% ipython --no-banner

In [1]: import numpy as np

In [2]: import numpy.linalg as la

In [3]: np.set_printoptions(precision=3, suppress=True, linewidth=140, floatmode="fixed")

In [4]: B = np.array([[0, 1], [2, 2]])

In [5]: C = np.array([[0, 3, 0], [1, 3, 2], [0, 2, 1]])

In [6]: J = np.kron(B, C)

In [7]: J
Out[7]: 
array([[0, 0, 0, 0, 3, 0],
       [0, 0, 0, 1, 3, 2],
       [0, 0, 0, 0, 2, 1],
       [0, 6, 0, 0, 6, 0],
       [2, 6, 4, 2, 6, 4],
       [0, 4, 2, 0, 4, 2]])

In [8]: la.norm(J, axis=0)
Out[8]: array([ 2.000,  9.381,  4.472,  2.236, 10.488,  5.000])

In [9]: round(la.norm(J[5], 1), 3), round(float(la.norm(J[5], np.inf)), 3)
Out[9]: (np.float64(12.0), 4.0)

In [10]: round(la.norm(J[5] - J[0]), 3)
Out[10]: np.float64(5.0)

In [11]: J[5] @ J[0]
Out[11]: np.int64(12)

In [12]: round(la.norm(J) ** 2 / la.norm(J, 2) ** 2, 3)
Out[12]: np.float64(1.15)

In [13]: round(float(la.norm(J, 2)), 3)
Out[13]: 14.8

In [14]: la.norm(J, axis=1)
Out[14]: array([ 3.000,  3.742,  2.236,  8.485, 10.583,  6.325])

In [15]: X = np.load("case6.npy")

In [16]: X
Out[16]: 
array([[ 14.728,  -6.083,  13.250, -20.175,  19.981, -24.780,  15.774, -14.851, -20.616, -23.923, -25.197],
       [ 15.895,  -4.102,  15.171, -22.285,  21.573, -26.167,  15.645, -14.758, -19.877, -25.082, -24.291],
       [ 15.273,  -2.114,  16.019, -18.702,  19.854, -24.091,  14.318, -13.608, -19.182, -22.477, -25.568],
       [ 14.936,  -4.860,  14.596, -20.700,  22.462, -25.811,  14.780, -14.565, -19.303, -25.222, -26.822],
       [ 15.209,  -3.146,  14.502, -20.891,  21.601, -24.798,  14.309, -14.567, -19.524, -23.965, -23.656],
       [ 15.037,  -6.476,  16.474, -20.238,  19.785, -23.952,  14.973, -15.806, -19.133, -26.329, -25.148],
       [ 15.567,  -3.754,  16.032, -19.064,  19.636, -25.603,  13.913, -14.081, -19.027, -24.498, -24.539],
       [ 15.557,  -4.305,  15.175, -19.188,  19.586, -23.741,  15.739, -12.798, -20.644, -25.614, -26.210],
       [ 14.644,  -4.310,  15.426, -20.868,  20.158, -24.363,  15.423, -14.001, -18.599, -24.209, -25.115],
       [ 15.497,  -4.890,  14.409, -20.504,  19.278, -23.997,  15.011, -14.194, -19.703, -25.053, -24.053],
       [ 14.205,  -4.597,  14.001, -18.910,  20.120, -24.124,  15.814, -16.643, -19.875, -24.411, -24.306],
       [ 15.768,  -5.258,  13.679, -20.030,  19.265, -27.607,  15.052, -14.719, -19.969, -23.341, -25.412],
       [ 16.153,  -3.314,  13.206, -21.624,  20.972, -26.173,  15.052, -14.093, -21.030, -25.621, -27.228],
       [ 15.277,  -3.899,  16.149, -18.445,  21.796, -23.624,  13.224, -12.926, -20.189, -23.736, -23.737],
       [ 14.441,  -3.082,  15.054, -19.463,  18.991, -24.658,  12.749, -15.355, -18.378, -24.806, -24.442],
       [ 15.531,  -3.904,  12.969, -22.042,  21.183, -25.640,  15.235, -13.611, -19.743, -25.769, -22.914],
       [ 14.432,  -4.929,  15.894, -19.695,  19.169, -25.907,  14.378, -14.860, -19.903, -24.464, -25.881],
       [ 16.602,  -6.187,  16.704, -18.592,  20.692, -24.370,  15.304, -14.424, -21.564, -25.950, -25.180],
       [ 14.092,  -5.878,  14.960, -20.464,  21.451, -23.311,  15.861, -15.010, -20.447, -25.568, -26.124],
       [ 15.008,  -5.684,  14.788, -18.498,  19.204, -25.163,  14.265, -14.256, -20.073, -26.300, -24.927],
       [ 15.243,  -6.150,  15.042, -20.494,  20.323, -26.517,  16.469, -14.815, -20.885, -25.268, -24.865],
       [ 14.821,  -4.262,  14.889, -19.930,  19.256, -24.746,  14.318, -13.923, -18.789, -24.329, -25.122],
       [ 14.501,  -4.587,  16.521, -20.868,  18.800, -24.558,  13.232, -15.773, -20.532, -25.794, -24.360],
       [ 14.831,  -5.176,  14.904, -19.828,  20.272, -24.733,  14.407, -14.313, -20.769, -26.232, -25.933],
       [ 15.002,  -4.464,  14.592, -18.159,  19.353, -25.386,  13.099, -14.418, -20.000, -24.666, -23.638],
       [ 14.672,  -5.032,  13.827, -19.671,  20.819, -24.182,  15.148, -15.679, -18.356, -24.169, -24.573],
       [ 15.580,  -3.247,  15.700, -21.815,  20.053, -23.603,  14.994, -15.673, -20.413, -23.160, -26.312],
       [ 16.640,  -5.282,  14.324, -21.053,  20.767, -25.852,  14.119, -16.199, -20.084, -25.975, -23.922],
       [ 15.001,  -5.878,  18.176, -20.228,  18.208, -23.991,  14.654, -15.162, -19.632, -23.609, -25.254],
       [ 15.815,  -5.738,  15.524, -19.819,  20.487, -23.094,  16.383, -14.995, -18.932, -26.148, -26.178],
       [ 14.277,  -6.328,  14.337, -20.412,  19.435, -24.939,  15.108, -13.253, -21.468, -24.831, -23.815],
       [ 13.980,  -5.882,  15.289, -19.099,  18.618, -24.003,  14.626, -14.707, -21.129, -25.170, -26.204],
       [ 15.116,  -4.293,  15.873, -21.604,  17.904, -25.275,  14.714, -15.113, -19.797, -25.601, -25.548],
       [ 16.479,  -5.191,  15.531, -18.025,  20.697, -24.078,  14.641, -12.808, -20.968, -25.135, -23.455],
       [ 14.515,  -4.024,  14.632, -20.109,  20.700, -24.411,  15.850, -13.918, -20.071, -24.333, -24.683],
       [ 15.077,  -3.501,  14.495, -21.574,  22.052, -23.716,  13.581, -15.007, -20.853, -26.800, -24.961],
       [ 15.618,  -4.512,  14.671, -20.861,  19.672, -25.843,  14.717, -13.113, -20.876, -27.086, -26.749],
       [ 14.435,  -4.168,  14.106, -22.885,  20.301, -25.840,  14.929, -16.298, -20.670, -25.076, -26.822]])

In [17]: proj = X @ la.solve(X.T @ X, X.T)

In [18]: proj @ X[:, 9]
Out[18]: 
array([-23.923, -25.082, -22.477, -25.222, -23.965, -26.329, -24.498, -25.614, -24.209, -25.053, -24.411, -23.341, -25.621, -23.736,
       -24.806, -25.769, -24.464, -25.950, -25.568, -26.300, -25.268, -24.329, -25.794, -26.232, -24.666, -24.169, -23.160, -25.975,
       -23.609, -26.148, -24.831, -25.170, -25.601, -25.135, -24.333, -26.800, -27.086, -25.076])

In [19]: round(np.trace(proj), 3)
Out[19]: np.float64(11.0)

In [20]: np.round(la.eigvalsh(proj), 3) + 0
Out[20]: 
array([0.000, 0.000, 0.000, 0.000, 0.000, 0.000, 0.000, 0.000, 0.000, 0.000, 0.000, 0.000, 0.000, 0.000, 0.000, 0.000, 0.000, 0.000, 0.000,
       0.000, 0.000, 0.000, 0.000, 0.000, 0.000, 0.000, 0.000, 1.000, 1.000, 1.000, 1.000, 1.000, 1.000, 1.000, 1.000, 1.000, 1.000, 1.000])

In [21]: la.cond(X) > 100
Out[21]: np.True_

In [22]: C = X[[15, 30]].astype(float)

In [23]: for _ in range(5):
    ...:     idx = la.norm(X[:, None] - C, axis=-1).argmin(axis=1)
    ...:     C = np.array([X[idx == j].mean(axis=0) for j in range(2)])
    ...: 

In [24]: idx
Out[24]: array([1, 0, 1, 0, 0, 1, 1, 1, 1, 1, 1, 1, 0, 1, 1, 0, 1, 1, 1, 1, 1, 1, 1, 1, 1, 1, 1, 0, 1, 1, 1, 1, 1, 1, 1, 0, 0, 0])

In [25]: np.abs(C[1] - C[0]).argmax()
Out[25]: np.int64(3)

In [26]: np.bincount(idx)
Out[26]: array([ 9, 29])

In [27]: M = np.array([[-1, 0, 3, 6, 9, 5, 3],
    ...:     [6, -9, 3, -2, -1, -3, -5],
    ...:     [3, 0, 2, -7, 6, -6, 3],
    ...:     [-1, 0, 1, 2, 7, -1, -4],
    ...:     [-5, 3, 6, -2, -2, 6, 7],
    ...:     [3, 2, -4, -6, 2, 5, -1],
    ...:     [5, 2, 4, 3, -7, 5, 6],
    ...:     [1, -6, 5, 1, -4, 3, 7],
    ...:     [3, -5, 7, -1, -5, 3, -1]])

In [28]: M[0] = M[8]

In [29]: M
Out[29]: 
array([[ 3, -5,  7, -1, -5,  3, -1],
       [ 6, -9,  3, -2, -1, -3, -5],
       [ 3,  0,  2, -7,  6, -6,  3],
       [-1,  0,  1,  2,  7, -1, -4],
       [-5,  3,  6, -2, -2,  6,  7],
       [ 3,  2, -4, -6,  2,  5, -1],
       [ 5,  2,  4,  3, -7,  5,  6],
       [ 1, -6,  5,  1, -4,  3,  7],
       [ 3, -5,  7, -1, -5,  3, -1]])

In [30]: q, r_ = la.qr(M)

In [31]: q.shape, r_.shape
Out[31]: ((9, 7), (7, 7))

In [32]: np.abs(np.diag(r_))
Out[32]: array([11.136, 10.960, 11.839,  9.932,  9.945,  7.888,  9.145])

In [33]: np.round(q.T @ q, 3) + 0
Out[33]: 
array([[1.000, 0.000, 0.000, 0.000, 0.000, 0.000, 0.000],
       [0.000, 1.000, 0.000, 0.000, 0.000, 0.000, 0.000],
       [0.000, 0.000, 1.000, 0.000, 0.000, 0.000, 0.000],
       [0.000, 0.000, 0.000, 1.000, 0.000, 0.000, 0.000],
       [0.000, 0.000, 0.000, 0.000, 1.000, 0.000, 0.000],
       [0.000, 0.000, 0.000, 0.000, 0.000, 1.000, 0.000],
       [0.000, 0.000, 0.000, 0.000, 0.000, 0.000, 1.000]])

In [34]: np.round(q @ r_, 3) + 0
Out[34]: 
array([[ 3.000, -5.000,  7.000, -1.000, -5.000,  3.000, -1.000],
       [ 6.000, -9.000,  3.000, -2.000, -1.000, -3.000, -5.000],
       [ 3.000,  0.000,  2.000, -7.000,  6.000, -6.000,  3.000],
       [-1.000,  0.000,  1.000,  2.000,  7.000, -1.000, -4.000],
       [-5.000,  3.000,  6.000, -2.000, -2.000,  6.000,  7.000],
       [ 3.000,  2.000, -4.000, -6.000,  2.000,  5.000, -1.000],
       [ 5.000,  2.000,  4.000,  3.000, -7.000,  5.000,  6.000],
       [ 1.000, -6.000,  5.000,  1.000, -4.000,  3.000,  7.000],
       [ 3.000, -5.000,  7.000, -1.000, -5.000,  3.000, -1.000]])

In [35]: np.allclose(r_.T @ r_, M.T @ M)
Out[35]: True

In [36]: round(float(np.trace(q @ q.T)), 3)
Out[36]: 7.0

In [37]: proj = M @ la.solve(M.T @ M, M.T)

In [38]: np.diag(proj)
Out[38]: array([0.394, 0.535, 0.977, 1.000, 0.775, 0.999, 0.962, 0.964, 0.394])

In [39]: la.matrix_rank(np.eye(9) - proj)
Out[39]: np.int64(2)

In [40]: np.round(la.eigvalsh(proj), 3) + 0
Out[40]: array([0.000, 0.000, 1.000, 1.000, 1.000, 1.000, 1.000, 1.000, 1.000])

In [41]: np.allclose(proj @ proj, proj)
Out[41]: True

In [42]: proj @ M[:, 3]
Out[42]: array([-1.000, -2.000, -7.000,  2.000, -2.000, -6.000,  3.000,  1.000, -1.000])

In [43]: B = np.c_[M[:, :4] @ np.array([[-3, 0, -3, -3], [3, 2, 3, -1], [-1, 3, -1, 2], [-2, 0, 3, 2]]), np.array([0, 4, 7, 1, 3, 6, 0, 9, 6])]

In [44]: B
Out[44]: 
array([[-29,  11, -34,   8,   0],
       [-44,  -9, -54,  -7,   4],
       [  3,   6, -32, -19,   7],
       [ -2,   3,   8,   9,   1],
       [ 22,  24,  12,  20,   3],
       [ 13,  -8, -17, -31,   6],
       [-19,  16,  -4,  -3,   0],
       [-28,   3, -23,  15,   9],
       [-29,  11, -34,   8,   6]])

In [45]: np.round(la.lstsq(M, B[:, 0])[0], 3) + 0
Out[45]: array([-3.000,  3.000, -1.000, -2.000,  0.000,  0.000,  0.000])

In [46]: E = np.load("arr.npy")

In [47]: E
Out[47]: 
array([[1, 1, 0, 0, 0, 0],
       [0, 0, 0, 0, 0, 0],
       [0, 0, 0, 0, 0, 0],
       [0, 0, 1, 1, 0, 0],
       [0, 0, 0, 0, 0, 0],
       [0, 0, 0, 0, 0, 0],
       [0, 0, 0, 0, 1, 1],
       [0, 0, 0, 0, 0, 0],
       [0, 0, 0, 0, 0, 0]])

In [48]: theta = np.radians(15)

In [49]: r_ = np.eye(6)

In [50]: r_[5, 5] = r_[1, 1] = np.cos(theta)

In [51]: r_[5, 1], r_[1, 5] = -np.sin(theta), np.sin(theta)

In [52]: r_
Out[52]: 
array([[ 1.000,  0.000,  0.000,  0.000,  0.000,  0.000],
       [ 0.000,  0.966,  0.000,  0.000,  0.000,  0.259],
       [ 0.000,  0.000,  1.000,  0.000,  0.000,  0.000],
       [ 0.000,  0.000,  0.000,  1.000,  0.000,  0.000],
       [ 0.000,  0.000,  0.000,  0.000,  1.000,  0.000],
       [ 0.000, -0.259,  0.000,  0.000,  0.000,  0.966]])

In [53]: B = E @ r_.T

In [54]: np.allclose(la.norm(E, axis=1), la.norm(B, axis=1))
Out[54]: True

In [55]: np.allclose(E @ E.T, B @ B.T)
Out[55]: True

In [56]: round(la.det(r_), 3), round(np.trace(r_), 3)
Out[56]: (np.float64(1.0), np.float64(5.932))

In [57]: B
Out[57]: 
array([[ 1.000,  0.966,  0.000,  0.000,  0.000, -0.259],
       [ 0.000,  0.000,  0.000,  0.000,  0.000,  0.000],
       [ 0.000,  0.000,  0.000,  0.000,  0.000,  0.000],
       [ 0.000,  0.000,  1.000,  1.000,  0.000,  0.000],
       [ 0.000,  0.000,  0.000,  0.000,  0.000,  0.000],
       [ 0.000,  0.000,  0.000,  0.000,  0.000,  0.000],
       [ 0.000,  0.259,  0.000,  0.000,  1.000,  0.966],
       [ 0.000,  0.000,  0.000,  0.000,  0.000,  0.000],
       [ 0.000,  0.000,  0.000,  0.000,  0.000,  0.000]])

In [58]: r = la.matrix_rank(E)

In [59]: r
Out[59]: np.int64(3)

In [60]: N = la.svd(E)[2][r:].T

In [61]: N.shape
Out[61]: (6, 3)

In [62]: la.matrix_rank(E.T @ E), la.matrix_rank(E @ E.T)
Out[62]: (np.int64(3), np.int64(3))

In [63]: N @ N.T
Out[63]: 
array([[ 0.500, -0.500,  0.000,  0.000,  0.000,  0.000],
       [-0.500,  0.500,  0.000,  0.000,  0.000,  0.000],
       [ 0.000,  0.000,  0.500, -0.500,  0.000,  0.000],
       [ 0.000,  0.000, -0.500,  0.500,  0.000,  0.000],
       [ 0.000,  0.000,  0.000,  0.000,  0.500, -0.500],
       [ 0.000,  0.000,  0.000,  0.000, -0.500,  0.500]])

In [64]: [int(la.matrix_rank(np.delete(E, i, axis=0))) for i in range(9)]
Out[64]: [2, 3, 3, 2, 3, 3, 2, 3, 3]

In [65]: [int(la.matrix_rank(E[:i])) for i in range(1, len(E) + 1)]
Out[65]: [1, 1, 1, 2, 2, 2, 3, 3, 3]
